% ipython --no-banner

In [1]: import numpy as np

In [2]: np.set_printoptions(precision=2, suppress=True, linewidth=140)

In [3]: rnd = lambda a: np.round(a, 2) + 0

In [4]: A = np.array([[1, 1, -1],
   ...:     [0, 3, 1],
   ...:     [2, 0, 3],
   ...:     [2, -1, 5],
   ...:     [-1, -1, 7],
   ...:     [-3, -4, 6],
   ...:     [-2, -3, 5],
   ...:     [1, -4, 2],
   ...:     [-1, -2, 2],
   ...:     [-2, -5, 1],
   ...:     [-3, -2, 2],
   ...:     [-5, -3, 2],
   ...:     [-3, -1, 0],
   ...:     [0, 0, -1]])

In [5]: z = A[:, 1] > np.median(A[:, 1])

In [6]: u = A[z].mean(axis=0) - A[~z].mean(axis=0)

In [7]: z.astype(int)
Out[7]: array([1, 1, 1, 1, 1, 0, 0, 0, 0, 0, 0, 0, 1, 1])

In [8]: ((A - A.mean(axis=0)) @ u > 0).astype(int)
Out[8]: array([1, 1, 1, 1, 0, 0, 0, 0, 0, 0, 0, 0, 0, 1])

In [9]: x = np.array([2, 3, 9])

In [10]: h1 = np.maximum(A @ x, 0)

In [11]: rnd(np.tanh(A @ x))
Out[11]: array([-1.  ,  1.  ,  1.  ,  1.  ,  1.  ,  1.  ,  1.  ,  1.  ,  1.  , -1.  ,  1.  , -0.76, -1.  , -1.  ])

In [12]: np.maximum(A @ (3 * x), 0)
Out[12]: array([  0,  54,  93, 138, 174, 108,  96,  24,  30,   0,  18,   0,   0,   0])

In [13]: print(h1)
[ 0 18 31 46 58 36 32  8 10  0  6  0  0  0]

In [14]: np.maximum(A @ x, 0) - np.maximum(-A @ x, 0)
Out[14]: array([ -4,  18,  31,  46,  58,  36,  32,   8,  10, -10,   6,  -1,  -9,  -9])

In [15]: np.flatnonzero(h1 > 1e-9)
Out[15]: array([ 1,  2,  3,  4,  5,  6,  7,  8, 10])

In [16]: hat = A @ np.linalg.solve(A.T @ A, A.T)

In [17]: np.trace(hat)
Out[17]: np.float64(3.0)

In [18]: np.allclose(hat @ hat, hat)
Out[18]: True

In [19]: rnd(np.diag(hat))
Out[19]: array([0.02, 0.26, 0.17, 0.31, 0.39, 0.26, 0.17, 0.39, 0.04, 0.35, 0.13, 0.35, 0.15, 0.01])

In [20]: rnd(hat @ A[:, 2])
Out[20]: array([-1.,  1.,  3.,  5.,  7.,  6.,  5.,  2.,  2.,  1.,  2.,  2.,  0., -1.])

In [21]: print(rnd(np.linalg.eigvalsh(hat)))
[0. 0. 0. 0. 0. 0. 0. 0. 0. 0. 0. 1. 1. 1.]

In [22]: x = np.array([0, -2, -2])

In [23]: rhs = A @ x

In [24]: rnd(np.linalg.lstsq(A, rhs)[0])
Out[24]: array([ 0., -2., -2.])

In [25]: rnd(np.linalg.pinv(A) @ A)
Out[25]: 
array([[1., 0., 0.],
       [0., 1., 0.],
       [0., 0., 1.]])

In [26]: rng = np.random.default_rng(59)

In [27]: rhs = rhs + 0.02 * rng.normal(size=14)

In [28]: rnd(rhs)
Out[28]: array([ -0.02,  -7.97,  -5.96,  -8.  , -12.02,  -4.01,  -4.  ,   3.98,   0.04,   8.01,   0.02,   2.01,   2.02,   2.  ])

In [29]: b, *_ = np.linalg.lstsq(A, rhs)

In [30]: rnd(b)
Out[30]: array([ 0., -2., -2.])

In [31]: M2 = np.c_[A[:, :2] @ np.array([[3, -5], [1, -5]]), np.array([3, 3, 1, 0, 3, 3, 2, 3, 0, 2, 2, 3, 1, 2])]

In [32]: M2
Out[32]: 
array([[  4, -10,   3],
       [  3, -15,   3],
       [  6, -10,   1],
       [  5,  -5,   0],
       [ -4,  10,   3],
       [-13,  35,   3],
       [ -9,  25,   2],
       [ -1,  15,   3],
       [ -5,  15,   0],
       [-11,  35,   2],
       [-11,  25,   2],
       [-18,  40,   3],
       [-10,  20,   1],
       [  0,   0,   2]])

In [33]: rnd(np.linalg.norm(np.linalg.qr(A)[0].T @ M2, axis=0) ** 2 / ((M2 ** 2).sum(axis=0) + 1e-12))
Out[33]: array([1.  , 1.  , 0.48])

In [34]: mat = np.load("mat.npy")

In [35]: mat
Out[35]: 
array([[ 0,  0, -2,  0],
       [ 0,  3,  0,  3],
       [-3,  0, -3,  0],
       [ 0, -3,  0, -2]])

In [36]: # 2 groups of indices that never mix

In [37]: mat @ mat
Out[37]: 
array([[ 6,  0,  6,  0],
       [ 0,  0,  0,  3],
       [ 9,  0, 15,  0],
       [ 0, -3,  0, -5]])

In [38]: (np.linalg.matrix_power((mat != 0) + (mat.T != 0) + np.eye(4), 4) > 0).astype(int)
Out[38]: 
array([[1, 0, 1, 0],
       [0, 1, 0, 1],
       [1, 0, 1, 0],
       [0, 1, 0, 1]])

In [39]: u = np.array([0, 2])

In [40]: np.correlate(mat[1], mat[0], "full")
Out[40]: array([ 0,  0, -6,  0, -6,  0,  0])

In [41]: np.polyval(u, mat[1])
Out[41]: array([2, 2, 2, 2])
